>>> import numpy as np
>>> from numpy import linalg as LA
>>> np.set_printoptions(precision=4, suppress=True, linewidth=140)
>>> X = np.load("run5.npy")
>>> X
array([[ 5,  0, -4, -5,  1, -4, -5],
       [ 1,  8, -3, -1,  5, -5, -3],
       [ 4, -3, -3,  3,  0,  1,  4],
       [ 2,  2,  1,  1,  2,  4,  2],
       [ 5,  2, -4, -3,  1,  0,  3],
       [-3,  2, -4,  2,  4, 12,  4],
       [ 0,  0, -5,  5,  3, -2,  2]])
>>> vec = np.array([1, 1, 4, 1, 0, 2, 3])
>>> y = X @ vec
>>> y
array([-39, -23,   6,  23,  -3,  21, -13])
>>> np.round(LA.solve(X, X[:, 3]), 4) + 0
array([0., 0., 0., 1., 0., 0., 0.])
>>> np.round(LA.solve(X.T, X[5]), 4) + 0
array([0., 0., 0., 0., 0., 1., 0.])
>>> np.round(LA.solve(X, -2 * y), 4) + 0
array([-2., -2., -8., -2.,  0., -4., -6.])
>>> LA.determinant(X)
Traceback (most recent call last):
  File "<python-input-11>", line 1, in <module>
    LA.determinant(X)
    ^^^^^^^^^^^^^^
AttributeError: module 'numpy.linalg' has no attribute 'determinant'
>>> np.round(LA.det(X), 4)
np.float64(90392.0)
>>> round(np.abs(LA.eigvals(X)).max(), 4)
np.float64(12.903)
>>> np.allclose(X @ X.T, X.T @ X)
False
>>> np.allclose(X, X.T)
False
>>> LA.matrix_power(X, 4)
array([[  1242, -10708,   9912,  -2190, -10949, -11884,  -5756],
       [  6206,  -4599,   9682, -11185, -10933, -27654, -14918],
       [  -750,    474,   -556,    -13,    422,   1017,    186],
       [   258,   5639,  -2257,  -3146,   2670,  -2405,  -2065],
       [  2166,  -2954,   4684,  -4194,  -5549, -12502,  -6332],
       [ -2469,  18744, -13236,   1245,  15811,  12378,   6063],
       [  1657,    777,   1071,  -3337,  -1229,  -6421,  -3814]])
>>> X.inv()
Traceback (most recent call last):
  File "<python-input-17>", line 1, in <module>
    X.inv()
    ^^^^^
AttributeError: 'numpy.ndarray' object has no attribute 'inv'
>>> K = np.loadtxt("test10.csv", delimiter=",")
>>> K
array([[23., 25., 25.,  5., 25.],
       [25., 23., 25.,  5., 25.],
       [25., 25., 23.,  5., 25.],
       [ 5.,  5.,  5., -1.,  5.],
       [25., 25., 25.,  5., 23.]])
>>> u = np.array([7, 3, 8, 6, 9])
>>> A2 = K + np.outer(u, np.eye(5)[2])
>>> np.round(LA.det(A2) / LA.det(K), 4), round(float(1 + LA.solve(K, u)[2]), 4)
(np.float64(0.5606), 0.5606)
>>> w1 = np.array([[-2, 8, 9, 3, 1, -9],
...     [3, 4, -6, -5, -3, -1],
...     [2, -9, 3, 4, 5, -2],
...     [-5, 3, -3, 5, -7, -2],
...     [6, 7, 6, 0, 1, -2],
...     [-1, -7, -6, -5, -6, 0],
...     [6, 0, 9, -8, -6, 3]])
>>> c = np.array([3, 1, 3, -3, 0, 2])
>>> act = np.maximum(X @ w1 + c, 0)
>>> (act > 0).astype(int)
array([[0, 1, 1, 1, 1, 0],
       [1, 1, 0, 0, 1, 0],
       [0, 1, 1, 0, 0, 0],
       [1, 1, 1, 0, 0, 0],
       [1, 1, 1, 0, 0, 0],
       [1, 0, 0, 0, 0, 1],
       [0, 1, 1, 0, 0, 1]])
>>> LA.matrix_rank(act)
np.int64(6)
>>> cent = np.array([[1, 2, 0], [1, 0, 1], [2, 2, 0], [0, 1, 1], [1, 1, 1], [1, 2, 2]])
>>> w1 @ cent
array([[ 16,   0,  -6],
       [ -9, -16,  -6],
       [  2,  15,  -4],
       [-17, -22,  -3],
       [ 24,  21,   4],
       [-26, -25, -18],
       [ 21,  22,  -8]])
>>> np.abs(LA.svd(K)[2][-1])
array([0.    , 0.5493, 0.7989, 0.0356, 0.2424])
>>> LA.matrix_rank(K, rtol=0.1)
np.int64(1)
>>> round(LA.norm(K, 2) / LA.norm(K), 4)
np.float64(0.9992)
>>> rng = np.random.default_rng(44)
>>> z = rng.permutation(5)
>>> z
array([2, 3, 0, 4, 1])
>>> A2 = K[z][:, z]
>>> np.trace(A2)
np.float64(91.0)
>>> np.sort(np.abs(LA.eigvals(A2)))
array([ 2.,  2.,  2.,  2., 99.])
>>> np.round(LA.det(A2), 4), np.round(LA.det(K[z]), 4)
(np.float64(1584.0), np.float64(-1584.0))
>>> ev, evecs = LA.eigh(K)
>>> vec = np.array([-9, -5, 5, -2, -4])
>>> np.abs(K).sum(axis=1).max(), np.round(np.abs(ev).max(), 4)
(np.float64(103.0), np.float64(99.0))
>>> vec @ K @ vec
np.float64(4187.0)
>>> round(vec @ K @ vec / (vec @ vec), 4), round(ev[0], 4), round(float(ev[-1]), 4)
(np.float64(27.7285), np.float64(-2.0), 99.0)
>>> evecs * np.abs(ev) @ evecs.T
array([[26.0099, 24.0099, 24.0099,  4.802 , 24.0099],
       [24.0099, 26.0099, 24.0099,  4.802 , 24.0099],
       [24.0099, 24.0099, 26.0099,  4.802 , 24.0099],
       [ 4.802 ,  4.802 ,  4.802 ,  2.9604,  4.802 ],
       [24.0099, 24.0099, 24.0099,  4.802 , 26.0099]])
>>> evecs * np.maximum(ev, 0) @ evecs.T
array([[24.505 , 24.505 , 24.505 ,  4.901 , 24.505 ],
       [24.505 , 24.505 , 24.505 ,  4.901 , 24.505 ],
       [24.505 , 24.505 , 24.505 ,  4.901 , 24.505 ],
       [ 4.901 ,  4.901 ,  4.901 ,  0.9802,  4.901 ],
       [24.505 , 24.505 , 24.505 ,  4.901 , 24.505 ]])
>>> LA.eigvalsh(K[1:, 1:])
array([-2., -2., -2., 74.])
>>> sig = 3 * 0.9 ** np.arange(5)
>>> O, _ = LA.qr(np.array([[0.8, -0.2, 1.5, -1.8, 1.5],
...     [-1.3, 0.3, 0.5, -1.5, -0.8],
...     [0.0, 0.4, 0.0, 0.3, 0.2],
...     [-0.2, -0.4, -1.2, 0.5, -0.7],
...     [0.3, -0.8, 0.6, -0.4, -0.5]]))
>>> m1 = rng.normal(size=(11, 5)) * sig @ O
>>> m1
array([[-0.3914,  0.0872, -3.725 , -0.2208, -0.9139],
       [ 2.326 ,  0.3827, -1.2514,  1.8443,  0.1469],
       [-0.7492, -1.589 , -1.4791, -1.6713, -1.0623],
       [-0.0123, -1.3875, -3.4895, -0.951 , -1.5451],
       [ 3.6761, -2.9078,  0.559 ,  4.315 , -1.589 ],
       [-0.3675,  1.3837,  0.8148, -0.0844,  0.0929],
       [ 4.4249, -0.3364, -3.0119, -1.5099,  2.9953],
       [ 0.2976, -1.5588, -1.8045, -2.6704, -1.112 ],
       [-3.538 ,  2.2705, -4.2225, -0.8007,  2.5881],
       [-1.097 ,  2.1829,  1.4935,  3.1621,  0.5548],
       [ 1.0925,  1.3889, -2.2127,  4.6923, -0.5625]])
>>> A2 = np.array([[9, 7, 4], [-8, 6, 3], [-9, -5, -5], [-7, 7, -2], [-5, 3, 1]])
>>> LA.matrix_rank(np.vstack([m1, A2.T]))
np.int64(5)
>>> LA.matrix_rank(m1 @ A2)
np.int64(3)
>>> np.einsum("ij,ij->i", m1, m1)
array([14.9203, 10.5456,  9.1953, 17.3932, 43.4256,  2.7294, 40.0158, 14.142 , 42.8422, 18.5058, 30.3525])
>>> np.einsum("ij->j", m1)
array([  5.6618,  -0.0835, -18.3292,   6.1051,  -0.4069])
>>> cent = m1[[7, 8]].astype(float)
>>> for _ in range(4):
...     z = LA.norm(m1[:, None] - cent, axis=-1).argmin(axis=1)
...     cent = np.array([m1[z == j].mean(axis=0) for j in range(2)])
... 
>>> z
array([0, 0, 0, 0, 0, 0, 0, 0, 1, 1, 0])
>>> np.abs(cent[1] - cent[0]).argmax()
np.int64(0)
>>> cent[1] - cent[0]
array([-3.4616,  2.7308,  0.3688,  0.7647,  1.9659])
>>> cent
array([[ 1.1441, -0.5041, -1.7333,  0.416 , -0.3944],
       [-2.3175,  2.2267, -1.3645,  1.1807,  1.5715]])
